$ python3 -q
>>> import numpy as np
>>> from numpy import linalg as LA
>>> np.set_printoptions(precision=3, suppress=True, linewidth=140, sign=" ")
>>> tidy = lambda a: np.round(a, 3) + 0
>>> M = np.load("m.npy")
>>> M
array([[ 10.065,   9.018,  16.329],
       [ 11.282,   8.765,  15.846],
       [  9.654,  10.436,  15.014],
       [  9.142,  10.516,  13.929],
       [  8.497,   9.372,  14.84 ],
       [  8.844,  11.391,  13.121],
       [  8.94 ,  10.019,  15.006],
       [  9.837,  10.493,  14.01 ],
       [ 10.74 ,  10.089,  15.894],
       [  8.32 ,  10.007,  14.223],
       [ 10.633,   9.293,  15.301]])
>>> dist = LA.norm(M[:, None] - M[None], axis=-1)
>>> tidy(LA.norm(M, axis=1))
array([ 21.196,  21.336,  20.677,  19.702,  19.5  ,  19.497,  20.137,  20.079,  21.674,  19.278,  20.822])
>>> (dist + 1e9 * np.eye(11)).round(6).argmin(axis=1)
array([ 10,  10,   6,   7,   6,   3,   4,   3,  10,   4,   8])
>>> dist[5].round(6).argsort(kind="stable")[:4]
array([ 5,  3,  7,  9])
>>> proj = M @ LA.solve(M.T @ M, M.T)
>>> tidy(proj @ M[:, 2])
array([ 16.329,  15.846,  15.014,  13.929,  14.84 ,  13.121,  15.006,  14.01 ,  15.894,  14.223,  15.301])
>>> tidy(np.diag(proj))
array([ 0.335,  0.471,  0.106,  0.169,  0.333,  0.479,  0.207,  0.26 ,  0.152,  0.252,  0.236])
>>> np.allclose(proj @ proj, proj)
True
>>> vec = np.array([1, 2, 3])
>>> rhs = M @ vec
>>> tidy(LA.lstsq(M, rhs)[0])
array([ 1.,  2.,  3.])
>>> tidy(LA.pinv(M) @ M)
array([[ 1.,  0.,  0.],
       [ 0.,  1.,  0.],
       [ 0.,  0.,  1.]])
>>> rhs
array([ 77.088,  76.35 ,  75.568,  71.961,  71.761,  70.989,  73.996,  72.853,  78.6  ,  71.003,  75.122])
>>> rng = np.random.default_rng(2181)
>>> rhs = rhs + 0.02 * rng.normal(size=11)
>>> tidy(rhs)
array([ 77.09 ,  76.332,  75.548,  71.945,  71.773,  71.017,  73.981,  72.85 ,  78.572,  70.989,  75.121])
>>> c, *_ = LA.lstsq(M, rhs)
>>> tidy(c)
array([ 0.997,  2.004,  2.999])
>>> [round(float(LA.norm(LA.solve(M.T @ M + lam * np.eye(3), M.T @ rhs))), 2) for lam in (0, 1, 10, 100)]
[3.74, 3.71, 3.65, 3.57]
>>> tidy(M.T @ (rhs - M @ c))
array([ 0.,  0.,  0.])
